$ ipython --no-banner

In [1]: import numpy as np

In [2]: from numpy import linalg as LA

In [3]: np.set_printoptions(precision=2, suppress=True, linewidth=120)

In [4]: X = np.load("data.npy")

In [5]: X
Out[5]: 
array([[3, 0, 0, 0],
       [0, 0, 3, 0],
       [0, 0, 0, 0],
       [0, 1, 0, 0]])

In [6]: other = X[0, 0] * X[1:] - np.outer(X[1:, 0], X[0])

In [7]: other
Out[7]: 
array([[0, 0, 9, 0],
       [0, 0, 0, 0],
       [0, 3, 0, 0]])

In [8]: LA.matrix_rank(other), LA.matrix_rank(X)
Out[8]: (np.int64(2), np.int64(3))

In [9]: np.flatnonzero(~other.round(6).any(axis=1))
Out[9]: array([1])

In [10]: X[:, 0] / X[0, 0]
Out[10]: array([1., 0., 0., 0.])

In [11]: data = np.loadtxt("dump.csv", delimiter=",")

In [12]: data
Out[12]: 
array([[-2.,  1.,  5.,  3.],
       [ 0.,  2., -1.,  1.],
       [ 0., -2.,  2.,  2.],
       [ 0., -2., -2., -2.]])

In [13]: Q, r_ = LA.qr(data)

In [14]: np.round(Q.T @ Q, 2) + 0
Out[14]: 
array([[1., 0., 0., 0.],
       [0., 1., 0., 0.],
       [0., 0., 1., 0.],
       [0., 0., 0., 1.]])

In [15]: np.trace(Q @ Q.T)
Out[15]: np.float64(4.0)

In [16]: abs(r_[0, 0]), round(float(LA.norm(data[:, 0])), 2)
Out[16]: (np.float64(2.0), 2.0)

In [17]: r_
Out[17]: 
array([[-2.  ,  1.  ,  5.  ,  3.  ],
       [ 0.  , -3.46,  0.58, -0.58],
       [ 0.  ,  0.  , -2.94, -2.49],
       [ 0.  ,  0.  ,  0.  ,  1.57]])

In [18]: Q @ r_
Out[18]: 
array([[-2.,  1.,  5.,  3.],
       [ 0.,  2., -1.,  1.],
       [ 0., -2.,  2.,  2.],
       [ 0., -2., -2., -2.]])

In [19]: np.allclose(r_.T @ r_, data.T @ data)
Out[19]: True

In [20]: Q
Out[20]: 
array([[ 1.  ,  0.  ,  0.  ,  0.  ],
       [-0.  , -0.58,  0.23,  0.78],
       [-0.  ,  0.58, -0.57,  0.59],
       [-0.  ,  0.58,  0.79,  0.2 ]])

In [21]: ang = np.radians(180)

In [22]: r_ = np.eye(4)

In [23]: r_[2, 2] = r_[1, 1] = np.cos(ang)

In [24]: r_[2, 1], r_[1, 2] = -np.sin(ang), np.sin(ang)

In [25]: r_.round(2) + 0
Out[25]: 
array([[ 1.,  0.,  0.,  0.],
       [ 0., -1.,  0.,  0.],
       [ 0.,  0., -1.,  0.],
       [ 0.,  0.,  0.,  1.]])

In [26]: other = Q @ r_.T

In [27]: other
Out[27]: 
array([[ 1.  ,  0.  ,  0.  ,  0.  ],
       [ 0.  ,  0.58, -0.23,  0.78],
       [ 0.  , -0.58,  0.57,  0.59],
       [ 0.  , -0.58, -0.79,  0.2 ]])

In [28]: np.allclose(LA.norm(Q, axis=1), LA.norm(other, axis=1))
Out[28]: True

In [29]: LA.svd(Q, compute_uv=False), LA.svd(other, compute_uv=False)
Out[29]: (array([1., 1., 1., 1.]), array([1., 1., 1., 1.]))

In [30]: round(float(LA.det(r_)), 2), np.trace(r_)
Out[30]: (1.0, np.float64(0.0))

In [31]: rng = np.random.default_rng(958896)

In [32]: z = rng.permutation(4)

In [33]: other = data[:, z] * rng.choice([-1, 1], 4)

In [34]: other
Out[34]: 
array([[ 5., -3., -1., -2.],
       [-1., -1., -2.,  0.],
       [ 2., -2.,  2.,  0.],
       [-2.,  2.,  2.,  0.]])

In [35]: U, _, Vt = LA.svd(data.T @ other)

In [36]: np.round(U @ Vt, 2) + 0
Out[36]: 
array([[ 0.,  0.,  0.,  1.],
       [ 0.,  0., -1.,  0.],
       [ 1.,  0.,  0.,  0.],
       [ 0., -1.,  0.,  0.]])

In [37]: z
Out[37]: array([2, 3, 1, 0])

In [38]: def softmax(z):
    ...:     e = np.exp(z - z.max(axis=-1, keepdims=True))
    ...:     return e / e.sum(axis=-1, keepdims=True)
    ...: 

In [39]: softmax(other[2] + 3)
Out[39]: array([0.46, 0.01, 0.46, 0.06])

In [40]: softmax(other[2])
Out[40]: array([0.46, 0.01, 0.46, 0.06])

In [41]: scores = other @ other.T / np.sqrt(4)

In [42]: softmax(scores)[2] @ other
Out[42]: array([ 4.19, -2.73, -0.19, -1.46])

In [43]: np.round(LA.eigvals(data).sum().real, 2)
Out[43]: np.float64(0.0)

In [44]: np.kron(np.eye(2, dtype=int), data)
Out[44]: 
array([[-2.,  1.,  5.,  3., -0.,  0.,  0.,  0.],
       [ 0.,  2., -1.,  1.,  0.,  0., -0.,  0.],
       [ 0., -2.,  2.,  2.,  0., -0.,  0.,  0.],
       [ 0., -2., -2., -2.,  0., -0., -0., -0.],
       [-0.,  0.,  0.,  0., -2.,  1.,  5.,  3.],
       [ 0.,  0., -0.,  0.,  0.,  2., -1.,  1.],
       [ 0., -0.,  0.,  0.,  0., -2.,  2.,  2.],
       [ 0., -0., -0., -0.,  0., -2., -2., -2.]])

In [45]: round(float(LA.det(data[::-1])), 2)
Out[45]: -32.0

In [46]: np.einsum("ii->", data)
Out[46]: np.float64(0.0)

In [47]: round(LA.det(data.T), 2)
Out[47]: np.float64(-32.0)

In [48]: np.einsum("ij,ji->", data, data)
Out[48]: np.float64(8.0)

In [49]: LA.eigvals(data)
Out[49]: array([-2.  +0.j  ,  3.39+0.j  , -0.7 +2.06j, -0.7 -2.06j])
